% python3 -q
>>> import numpy as np
>>> import numpy.linalg as la
>>> np.set_printoptions(precision=2, suppress=True, linewidth=200)
>>> data = np.array([[-1.1, 0.9, 1.1, 10.0],
...     [-0.2, 0.6, 0.7, -14.0],
...     [0.1, 1.4, 0.5, -32.0]])
>>> left, sig, Vt = la.svd(data)
>>> sig
array([36.36,  2.12,  0.32])
>>> Y = left[:, :1] @ np.diag(sig[:1]) @ Vt[:1]
>>> la.matrix_rank(Y)
np.int64(1)
>>> round(la.norm(data - Y, 2), 2), round(sig[1], 2)
(np.float64(2.12), np.float64(2.12))
>>> round(la.norm(data - Y) / la.norm(data), 2)
np.float64(0.06)
>>> la.matrix_rank(data, rtol=0.05)
np.int64(2)
>>> W2 = np.array([[0, 0, 0, 2], [2, 1, 1, 2], [2, 0, 0, 0], [0, 1, 2, 1]])
>>> rng = np.random.default_rng(912)
>>> K = (rng.random((24, 4)) < 0.25) @ W2
>>> K
array([[4, 1, 1, 2],
       [0, 0, 0, 2],
       [2, 1, 1, 2],
       [0, 0, 0, 0],
       [0, 0, 0, 0],
       [2, 1, 2, 1],
       [0, 0, 0, 0],
       [2, 0, 0, 0],
       [0, 0, 0, 0],
       [2, 1, 2, 1],
       [0, 0, 0, 0],
       [2, 0, 0, 0],
       [0, 1, 2, 1],
       [2, 1, 1, 2],
       [2, 0, 0, 2],
       [2, 2, 3, 3],
       [2, 2, 3, 3],
       [4, 1, 1, 2],
       [2, 1, 2, 3],
       [0, 0, 0, 0],
       [2, 0, 0, 0],
       [0, 0, 0, 0],
       [0, 0, 0, 0],
       [0, 0, 0, 0]])
>>> hat = K @ la.solve(K.T @ K, K.T)
>>> np.diag(hat)
array([0.28, 0.4 , 0.2 , 0.  , 0.  , 0.27, 0.  , 0.16, 0.  , 0.27, 0.  , 0.16, 0.22, 0.2 , 0.39, 0.3 , 0.3 , 0.28, 0.42, 0.  , 0.16, 0.  , 0.  , 0.  ])
>>> la.matrix_rank(np.eye(24) - hat)
np.int64(20)
>>> np.allclose(hat @ hat, hat)
True
>>> Xc = K - K.mean(axis=0)
>>> evecs = la.svd(Xc)[2][:3]
>>> Y = Xc - Xc @ evecs.T @ evecs
>>> la.norm(Y, axis=1).round(6).argmax()
np.int64(18)
>>> Y.std(axis=0)
array([0.01, 0.11, 0.06, 0.01])
>>> np.round(la.norm(Y) / la.norm(Xc), 2)
np.float64(0.06)
>>> (Xc @ evecs.T).std(axis=0)
array([1.77, 0.92, 0.54])
>>> x0 = np.array([2, -2, 2, 2])
>>> h = np.maximum(K @ x0, 0)
>>> np.tanh(K @ x0)
array([1., 1., 1., 0., 0., 1., 0., 1., 0., 1., 0., 1., 1., 1., 1., 1., 1., 1., 1., 0., 1., 0., 0., 0.])
>>> h
array([12,  4,  8,  0,  0,  8,  0,  4,  0,  8,  0,  4,  4,  8,  8, 12, 12, 12, 12,  0,  4,  0,  0,  0])
>>> np.maximum(K @ x0, 0) - np.maximum(-K @ x0, 0)
array([12,  4,  8,  0,  0,  8,  0,  4,  0,  8,  0,  4,  4,  8,  8, 12, 12, 12, 12,  0,  4,  0,  0,  0])
>>> K.T @ h
array([272, 120, 176, 232])
